$ ipython --no-banner

In [1]: import numpy as np

In [2]: from numpy import linalg as LA

In [3]: np.set_printoptions(suppress=True, linewidth=200)

In [4]: M = np.load("sample0.npy")

In [5]: M
Out[5]: 
array([[ 0.32,  0.93,  0.88],
       [ 0.03,  1.3 ,  1.  ],
       [-0.27,  0.87,  1.48],
       [ 0.21,  0.96,  1.21],
       [-0.26,  0.63,  1.48],
       [ 0.36,  0.54,  1.27],
       [-0.42,  0.66,  1.  ],
       [-0.42,  1.03,  1.23],
       [ 2.06, -1.45,  0.19],
       [ 1.99, -0.93,  0.78],
       [ 2.27, -1.42, -0.03],
       [ 2.06, -0.68, -0.23],
       [ 1.99, -1.11,  0.  ],
       [ 1.5 , -0.85,  0.21],
       [ 1.94, -1.07,  0.16],
       [ 2.06, -1.27, -0.41],
       [ 0.12, -0.13,  0.73],
       [ 0.18,  0.04,  1.46],
       [ 0.31, -0.14,  1.34],
       [ 0.38,  0.02,  0.36],
       [ 0.1 , -0.03,  0.75],
       [ 0.08,  0.07,  1.49],
       [ 0.5 , -0.01,  0.91],
       [ 0.04,  0.5 ,  0.79]])

In [6]: out = np.c_[M[:, :2] @ np.array([[0, 6], [7, 3]]), np.array([-2, 0, 3, 0, 1, -1, -2, 1, 0, 1, -3, -2, -2, -2, -1, -3, 0, 0, 2, 2, 1, 2, 0, -1])]

In [7]: out.round(2)
Out[7]: 
array([[  6.51,   4.71,  -2.  ],
       [  9.1 ,   4.08,   0.  ],
       [  6.09,   0.99,   3.  ],
       [  6.72,   4.14,   0.  ],
       [  4.41,   0.33,   1.  ],
       [  3.78,   3.78,  -1.  ],
       [  4.62,  -0.54,  -2.  ],
       [  7.21,   0.57,   1.  ],
       [-10.15,   8.01,   0.  ],
       [ -6.51,   9.15,   1.  ],
       [ -9.94,   9.36,  -3.  ],
       [ -4.76,  10.32,  -2.  ],
       [ -7.77,   8.61,  -2.  ],
       [ -5.95,   6.45,  -2.  ],
       [ -7.49,   8.43,  -1.  ],
       [ -8.89,   8.55,  -3.  ],
       [ -0.91,   0.33,   0.  ],
       [  0.28,   1.2 ,   0.  ],
       [ -0.98,   1.44,   2.  ],
       [  0.14,   2.34,   2.  ],
       [ -0.21,   0.51,   1.  ],
       [  0.49,   0.69,   2.  ],
       [ -0.07,   2.97,   0.  ],
       [  3.5 ,   1.74,  -1.  ]])

In [8]: LA.matrix_rank(np.c_[M, out])
Out[8]: np.int64(4)

In [9]: np.round(LA.norm(LA.qr(M)[0].T @ out, axis=0) ** 2 / ((out ** 2).sum(axis=0) + 1e-12), 2)
Out[9]: array([1.  , 1.  , 0.46])
